$ python3 -q
>>> import numpy as np
>>> import numpy.linalg as la
>>> np.set_printoptions(precision=2, suppress=True, linewidth=120)
>>> def rnd(a):
...     return np.round(a, 2) + 0
... 
>>> E = np.loadtxt("run11.csv", delimiter=",")
>>> print(E)
[[ 2.  2.  1.  0.  1.  0.  1. -6.  1.]
 [ 1.  1.  2.  1.  2.  1.  2. -3.  0.]
 [ 1.  1.  2.  2.  2.  2.  0. -3.  0.]
 [ 2.  2.  0.  0.  1.  2.  0. -6.  1.]
 [ 2.  2.  2.  2.  1.  0.  0. -6.  2.]
 [ 2.  0.  0.  1.  0.  2.  2.  0.  0.]
 [ 1.  0.  2.  2.  1.  1.  2.  0.  2.]
 [ 1.  0.  2.  0.  2.  1.  0.  0.  1.]
 [ 1.  2.  1.  1.  2.  2.  2. -6.  2.]
 [ 1.  0.  2.  1.  1.  0.  1.  0.  2.]
 [ 0.  0.  2.  0.  1.  1.  2.  0.  0.]]
>>> U, sigma, Vh = la.svd(E)
>>> V = Vh[:(sigma > 1e-8).sum()]
>>> rng = np.random.default_rng(7689)
>>> x = E[8] + -3 * E[4] + rng.integers(2) * np.eye(9)[3]
>>> print(x)
[-5. -4. -5. -4. -1.  2.  2. 12. -4.]
>>> print(np.allclose(V.T @ V @ x, x))
True
>>> print(la.matrix_rank(np.vstack([E, x])))
8
>>> feats = np.array([[1.5, 1.1, 0.1, -0.1, -0.2, 0.5, 2.2, 1.1, -1.7, 0.0, 1.6, 0.7, 0.8, 1.1],
...     [-0.9, 0.6, -0.9, 0.9, 0.6, 1.3, 0.6, 0.2, 0.6, 0.9, 1.3, 0.2, 0.1, -0.6],
...     [-2.1, -0.3, -0.3, 2.4, 1.0, 1.0, 0.0, -0.6, 1.9, 0.0, 0.2, 0.3, 0.0, -0.8],
...     [-0.9, 0.5, 0.5, -0.6, -0.3, 0.0, -0.9, -0.2, -0.2, 0.2, 0.6, -0.1, 0.3, -0.7],
...     [0.5, 0.8, -0.7, 0.9, -0.4, 1.1, -0.1, 0.3, 0.4, 2.0, 0.3, -0.1, -0.2, 1.5],
...     [-0.2, 1.6, -1.1, -1.0, -0.8, -0.1, -0.1, 0.7, 1.4, -0.2, 0.0, 1.5, -0.7, -0.5],
...     [-0.1, 0.0, -0.2, -1.9, 1.1, 0.1, 0.6, 0.5, -0.5, -1.0, -1.9, -0.8, 0.6, 1.2]])
>>> print(feats)
[[ 1.5  1.1  0.1 -0.1 -0.2  0.5  2.2  1.1 -1.7  0.   1.6  0.7  0.8  1.1]
 [-0.9  0.6 -0.9  0.9  0.6  1.3  0.6  0.2  0.6  0.9  1.3  0.2  0.1 -0.6]
 [-2.1 -0.3 -0.3  2.4  1.   1.   0.  -0.6  1.9  0.   0.2  0.3  0.  -0.8]
 [-0.9  0.5  0.5 -0.6 -0.3  0.  -0.9 -0.2 -0.2  0.2  0.6 -0.1  0.3 -0.7]
 [ 0.5  0.8 -0.7  0.9 -0.4  1.1 -0.1  0.3  0.4  2.   0.3 -0.1 -0.2  1.5]
 [-0.2  1.6 -1.1 -1.  -0.8 -0.1 -0.1  0.7  1.4 -0.2  0.   1.5 -0.7 -0.5]
 [-0.1  0.  -0.2 -1.9  1.1  0.1  0.6  0.5 -0.5 -1.  -1.9 -0.8  0.6  1.2]]
>>> U, sigma, Vh = la.svd(feats, full_matrices=False)
>>> print(rnd(U.T @ feats @ Vh.T))
[[5.41 0.   0.   0.   0.   0.   0.  ]
 [0.   4.57 0.   0.   0.   0.   0.  ]
 [0.   0.   3.34 0.   0.   0.   0.  ]
 [0.   0.   0.   2.91 0.   0.   0.  ]
 [0.   0.   0.   0.   2.64 0.   0.  ]
 [0.   0.   0.   0.   0.   1.8  0.  ]
 [0.   0.   0.   0.   0.   0.   0.88]]
>>> print((sigma > 1e-8).sum())
7
>>> print(rnd(np.cumsum(sigma ** 2) / np.sum(sigma ** 2)))
[0.36 0.62 0.76 0.86 0.95 0.99 1.  ]
>>> print(np.abs(U[:, 0]).round(6).argmax())
2
>>> print(rnd(np.abs(Vh[0])))
[0.45 0.04 0.11 0.52 0.08 0.19 0.19 0.18 0.49 0.17 0.14 0.08 0.11 0.31]
>>> print(rnd(sigma / sigma[0]))
[1.   0.85 0.62 0.54 0.49 0.33 0.16]
>>> print(rnd(Vh @ Vh.T))
[[1. 0. 0. 0. 0. 0. 0.]
 [0. 1. 0. 0. 0. 0. 0.]
 [0. 0. 1. 0. 0. 0. 0.]
 [0. 0. 0. 1. 0. 0. 0.]
 [0. 0. 0. 0. 1. 0. 0.]
 [0. 0. 0. 0. 0. 1. 0.]
 [0. 0. 0. 0. 0. 0. 1.]]
>>> W0 = np.load("w.npy")
>>> print(W0)
[[ 0.3 -0.9  0.2 -1.3 -2.3 -0.2 -0.8  1.1  1.2 -0.6  0.9 -1.9 -1.2  2.6 -1.1]
 [-1.8  0.2  0.9 -0.4 -1.7  0.7  0.1 -0.9 -0.2 -1.2  0.6  0.2  0.5  0.7  0.9]
 [ 0.6  0.6  1.1  0.3 -1.9  0.8  0.8 -0.9  0.8 -0.9  1.2  1.   0.7  1.8 -0.8]
 [ 1.2  2.2 -1.   1.1  0.6  1.6 -1.1  0.9 -2.1  0.5  0.8 -0.6 -2.5 -0.7 -0.9]
 [ 0.4  0.5  0.1 -0.2 -1.2  0.2  0.3  0.   1.  -0.1 -1.2 -1.1 -1.2 -1.6  0.4]
 [ 2.  -0.6 -0.7  1.1  2.3 -0.3  0.3 -1.2 -0.7  1.3  1.1  1.2  0.1  0.2  0.3]
 [ 1.7  0.8 -0.6 -0.4  0.5 -0.3 -1.2 -1.4  1.2  1.6  1.3  0.5 -1.3 -0.9  0. ]]
>>> t3 = np.stack([W0, 4 * W0, W0[::-1]])
>>> print(rnd(la.norm(t3, axis=(1, 2))))
[11.13 44.53 11.13]
>>> print(t3.shape)
(3, 7, 15)
>>> print(la.matrix_rank(t3))
[7 7 7]
>>> def softmax(z):
...     e = np.exp(z - z.max(axis=-1, keepdims=True))
...     return e / e.sum(axis=-1, keepdims=True)
... 
>>> print(rnd(softmax(W0).sum(axis=1)))
[1. 1. 1. 1. 1. 1. 1.]
>>> att = W0 @ W0.T / np.sqrt(15)
>>> print(rnd(softmax(att + np.triu(np.full(att.shape, -np.inf), 1))))
[[1.   0.   0.   0.   0.   0.   0.  ]
 [0.1  0.9  0.   0.   0.   0.   0.  ]
 [0.09 0.09 0.82 0.   0.   0.   0.  ]
 [0.   0.   0.   1.   0.   0.   0.  ]
 [0.09 0.05 0.03 0.09 0.74 0.   0.  ]
 [0.   0.   0.01 0.03 0.   0.96 0.  ]
 [0.01 0.   0.01 0.07 0.02 0.1  0.79]]
>>> cov = W0.T @ W0
>>> print(rnd(la.eigvalsh(cov)[::-1]))
[45.96 27.17 19.86 14.22 10.89  4.26  1.59  0.    0.    0.    0.    0.    0.    0.    0.  ]
>>> print((W0 @ W0.T).shape)
(7, 7)
>>> print(rnd(la.svd(W0, compute_uv=False) ** 2))
[45.96 27.17 19.86 14.22 10.89  4.26  1.59]
